>>> import numpy as np
>>> from numpy import linalg as LA
>>> np.set_printoptions(precision=2, suppress=True, linewidth=100, legacy="1.25")
>>> rd = lambda a: np.round(a, 2) + 0
>>> rng = np.random.default_rng(7101)
>>> m1 = np.array([[-6, 9, -6, -5, 8, -2],
...     [-9, -6, -7, 7, 5, 7],
...     [7, 3, -1, 2, 7, 8],
...     [5, -3, 5, -5, -1, 6],
...     [7, 7, -7, -3, -2, 8],
...     [4, -7, 8, -1, -7, -2]]) * (rng.random((6, 6)) < 0.3)
>>> m1
array([[-6,  0,  0, -5,  8,  0],
       [ 0,  0, -7,  0,  0,  0],
       [ 0,  0,  0,  0,  7,  0],
       [ 0,  0,  0,  0,  0,  6],
       [ 0,  0, -7,  0,  0,  0],
       [ 4,  0,  8,  0,  0,  0]])
>>> # row 4 repeats row 1
>>> w1 = np.array([[2, 0, 2, 1, 0, -1],
...     [1, -1, 0, 0, 2, -2],
...     [-2, 0, 0, 1, 1, 2],
...     [-1, -2, 2, 2, 2, 2],
...     [-1, -1, 1, 0, -1, 1],
...     [1, -1, 2, 1, -1, 0]])
>>> beta = np.array([-4, -2, -2, -1, -2, 2])
>>> hid = np.maximum(m1 @ w1 + beta, 0)
>>> rd((hid > 0).mean(axis=0))
array([0.5 , 0.  , 0.5 , 0.33, 0.17, 0.67])
>>> (hid > 0).astype(int)
array([[0, 0, 0, 0, 0, 1],
       [1, 0, 0, 0, 0, 0],
       [0, 0, 1, 0, 0, 1],
       [1, 0, 1, 1, 0, 1],
       [1, 0, 0, 0, 0, 0],
       [0, 0, 1, 1, 1, 1]])
>>> C = np.array([[1, 3, 1],
...     [-2, 0, 2],
...     [-5, -1, -1],
...     [4, -2, 0],
...     [-4, 5, 4],
...     [4, 1, -1]])
>>> (hid @ C).round(6).argmax(axis=1)
array([0, 1, 0, 2, 1, 0])
>>> w1 @ C
array([[ -8,   1,   1],
       [-13,  11,   9],
       [  6,  -1,   0],
       [  1,   3,  -1],
       [  4,  -8,  -9],
       [  1,  -6,  -7]])
>>> hid @ C
array([[ 24,   6,  -6],
       [ 10,  30,  10],
       [ 11,   4, -14],
       [-20, -12, -10],
       [ 10,  30,  10],
       [ 46,  16,   4]])
>>> Uu, sv, Vt = LA.svd(m1)
>>> evecs = Vt[:(sv > 1e-8).sum()]
>>> vec = m1[5] + -1 * m1[2] + rng.integers(2) * np.eye(6)[4]
>>> vec
array([ 4.,  0.,  8.,  0., -7.,  0.])
>>> np.allclose(evecs.T @ evecs @ vec, vec)
True
>>> LA.matrix_rank(np.vstack([m1, vec]))
5
>>> rd(LA.norm(vec - evecs.T @ evecs @ vec))
0.0
>>> rd(evecs.T @ evecs)
array([[1., 0., 0., 0., 0., 0.],
       [0., 0., 0., 0., 0., 0.],
       [0., 0., 1., 0., 0., 0.],
       [0., 0., 0., 1., 0., 0.],
       [0., 0., 0., 0., 1., 0.],
       [0., 0., 0., 0., 0., 1.]])
>>> np.allclose(m1[:-1].T @ LA.lstsq(m1[:-1].T, m1[-1])[0], m1[-1])
False
>>> try:
...     LA.inv(m1)
... except LA.LinAlgError as e:
...     print(repr(e))
... 
LinAlgError('Singular matrix')
>>> rk = LA.matrix_rank(m1)
>>> rk
5
>>> null = LA.svd(m1)[2][rk:].T
>>> rd(null[:, 0] / null[np.abs(null[:, 0]).round(6).argmax(), 0])
array([0., 1., 0., 0., 0., 0.])
>>> print([int(LA.matrix_rank(m1[:, :j + 1])) for j in range(6)])
[1, 1, 2, 3, 4, 5]
>>> LA.matrix_rank(m1.T @ m1), LA.matrix_rank(m1 @ m1.T)
(5, 5)
>>> rd(m1 @ null)
array([[0.],
       [0.],
       [0.],
       [0.],
       [0.],
       [0.]])
>>> print(np.allclose(m1 @ null, 0))
True
>>> print(rd(null @ null.T))
[[0. 0. 0. 0. 0. 0.]
 [0. 1. 0. 0. 0. 0.]
 [0. 0. 0. 0. 0. 0.]
 [0. 0. 0. 0. 0. 0.]
 [0. 0. 0. 0. 0. 0.]
 [0. 0. 0. 0. 0. 0.]]
>>> rd(LA.norm(m1, 2) / LA.norm(m1))
0.68
>>> np.argsort(-LA.norm(m1, axis=0).round(6), kind="stable")[:3]
array([2, 4, 0])
>>> E = np.load("layer1.npy")
>>> E
array([[ 2.,  0.,  0.,  0.],
       [ 0., -2., -1.,  0.],
       [ 0.,  0.,  0.,  1.],
       [ 0.,  0.,  0., -2.]])
>>> Uu, sv, Vt = LA.svd(E)
>>> evecs = Vt[:(sv > 1e-8).sum()]
>>> vec = E[0] + 3 * E[3] + rng.integers(2) * np.eye(4)[0]
>>> print(vec)
[ 3.  0.  0. -6.]
>>> print(rd(LA.norm(vec - evecs.T @ evecs @ vec)))
0.0
>>> rd(np.sort(LA.eigvals(E).real))
array([-2., -2.,  0.,  2.])
>>> (LA.matrix_power((E != 0) + (E.T != 0) + np.eye(4), 4) > 0).astype(int)
array([[1, 0, 0, 0],
       [0, 1, 1, 1],
       [0, 1, 1, 1],
       [0, 1, 1, 1]])
>>> np.flatnonzero(LA.matrix_power((E != 0) + (E.T != 0) + np.eye(4), 4)[3])
array([1, 2, 3])
>>> (E != 0).astype(int)
array([[1, 0, 0, 0],
       [0, 1, 1, 0],
       [0, 0, 0, 1],
       [0, 0, 0, 1]])
>>> rd(LA.det(E))
0.0
>>> vec = np.array([9, 6, 9, 8])
>>> a = np.maximum(E @ vec, 0)
>>> print(np.maximum(E @ (3 * vec), 0))
[54.  0. 24.  0.]
>>> E.T @ a
array([36.,  0.,  0.,  8.])
>>> rd(np.tanh(E @ vec))
array([ 1., -1.,  1., -1.])
>>> E @ E
array([[ 4.,  0.,  0.,  0.],
       [ 0.,  4.,  2., -1.],
       [ 0.,  0.,  0., -2.],
       [ 0.,  0.,  0.,  4.]])
>>> print(rd(LA.det(E)))
0.0
>>> rd(LA.matrix_power(E, 4))
array([[ 16.,   0.,   0.,   0.],
       [  0.,  16.,   8., -12.],
       [  0.,   0.,   0.,  -8.],
       [  0.,   0.,   0.,  16.]])
>>> np.trace(E)
-2.0
>>> X = np.array([[-19, 6, 6, 6], [4, -4, 7, 1], [6, 4, 6, 4], [6, 1, 0, 7]])
>>> X
array([[-19,   6,   6,   6],
       [  4,  -4,   7,   1],
       [  6,   4,   6,   4],
       [  6,   1,   0,   7]])
>>> M2 = X ** -1
Traceback (most recent call last):
  File "<python-input-61>", line 1, in <module>
    M2 = X ** -1
         ~~^^~~~
ValueError: Integers to negative integer powers are not allowed.
>>> M2 = LA.inv(X)
>>> (np.abs(M2) > 1e-9).astype(int)
array([[1, 1, 1, 1],
       [1, 1, 1, 1],
       [1, 1, 1, 1],
       [1, 1, 1, 1]])
>>> np.allclose(M2, X.T)
False
>>> rd(LA.cond(X))
5.39
>>> r0 = np.array([1, 4, 4, 4, 5, 3])
>>> data = r0[np.abs(np.subtract.outer(np.arange(6), np.arange(6)))]
>>> data
array([[1, 4, 4, 4, 5, 3],
       [4, 1, 4, 4, 4, 5],
       [4, 4, 1, 4, 4, 4],
       [4, 4, 4, 1, 4, 4],
       [5, 4, 4, 4, 1, 4],
       [3, 5, 4, 4, 4, 1]])
>>> M2 = data / LA.norm(data, axis=1, keepdims=True)
>>> C2 = M2 @ M2.T
>>> rd(C2)
array([[1.  , 0.87, 0.88, 0.88, 0.81, 0.94],
       [0.87, 1.  , 0.89, 0.89, 0.89, 0.81],
       [0.88, 0.89, 1.  , 0.89, 0.89, 0.88],
       [0.88, 0.89, 0.89, 1.  , 0.89, 0.88],
       [0.81, 0.89, 0.89, 0.89, 1.  , 0.87],
       [0.94, 0.81, 0.88, 0.88, 0.87, 1.  ]])
>>> (C2 - 2 * np.eye(6)).round(6).argmax(axis=1)
array([5, 2, 1, 1, 2, 0])
>>> rd(C2[2])
array([0.88, 0.89, 1.  , 0.89, 0.89, 0.88])
>>> print(rd(LA.norm(M2, axis=1)))
[1. 1. 1. 1. 1. 1.]
>>> t3 = np.stack([C2, -1 * C2, C2[::-1]])
>>> print(rd(LA.det(t3)))
[0. 0. 0.]
>>> (t3 @ C2.T).shape
(3, 6, 6)
>>> w, evecs = LA.eigh(data)
>>> vec = np.array([0, -2, -1, -2, -2, 2])
>>> rd(vec @ data @ vec / (vec @ vec)), rd(w[0]), rd(w[-1])
(2.41, -4.55, 21.34)
>>> K = np.array([[0, 0, 0, 1, 0],
...     [0, 1, 0, 0, 0],
...     [0, 0, 0, 0, 1],
...     [1, 0, 0, 0, 0],
...     [0, 0, 1, 0, 0]])
>>> K
array([[0, 0, 0, 1, 0],
       [0, 1, 0, 0, 0],
       [0, 0, 0, 0, 1],
       [1, 0, 0, 0, 0],
       [0, 0, 1, 0, 0]])
>>> # columns are unit length and at right angles
>>> w, evecs = LA.eigh(K)
>>> vec = np.array([-1, 0, 2, -1, 1])
>>> vec @ K @ vec
6
>>> rd(LA.eigvalsh(K[1:, 1:]))
array([-1.,  0.,  1.,  1.])
>>> np.abs(K).sum(axis=1).max(), np.abs(w).max()
(1, 1.0)
>>> mat = np.array([[6, 3, 8],
...     [6, 3, 8],
...     [0, 0, 2],
...     [0, 0, 2],
...     [6, 3, 8],
...     [6, 3, 8],
...     [6, 3, 8],
...     [2, 1, 4],
...     [2, 1, 4],
...     [2, 1, 4],
...     [4, 2, 6],
...     [6, 3, 8],
...     [4, 2, 6],
...     [4, 2, 6]])
>>> Uu, sv, Vt = LA.svd(mat)
>>> evecs = Vt[:(sv > 1e-8).sum()]
>>> vec = mat[3] + 2 * mat[5] + rng.integers(2) * np.eye(3)[2]
>>> vec
array([12.,  6., 18.])
>>> rd(LA.norm(vec - evecs.T @ evecs @ vec))
0.0
>>> z = mat[:, 2] > np.median(mat[:, 2])
>>> r0 = mat[z].mean(axis=0) - mat[~z].mean(axis=0)
>>> rd(r0)
array([3.75, 1.88, 3.75])
>>> ((mat - mat.mean(axis=0)) @ r0 > 0).astype(int)
array([1, 1, 0, 0, 1, 1, 1, 0, 0, 0, 1, 1, 1, 1])
>>> A = np.load("test3.npy")
>>> print(A)
[[ 3  0  0  0  0]
 [-2 -1  0  0  0]
 [ 0 -3 -2  0  0]
 [-3  2  0 -3  0]
 [-1  3  2  3 -3]]
>>> # triangular, det is the product of the diagonal
>>> r0 = np.array([-1, 1, 4])
>>> print(np.correlate(A[2], A[1], "full"))
[0 0 0 0 3 8 4 0 0]
>>> np.cross(A[2, :3], A[1, :3])
array([-2,  4, -6])
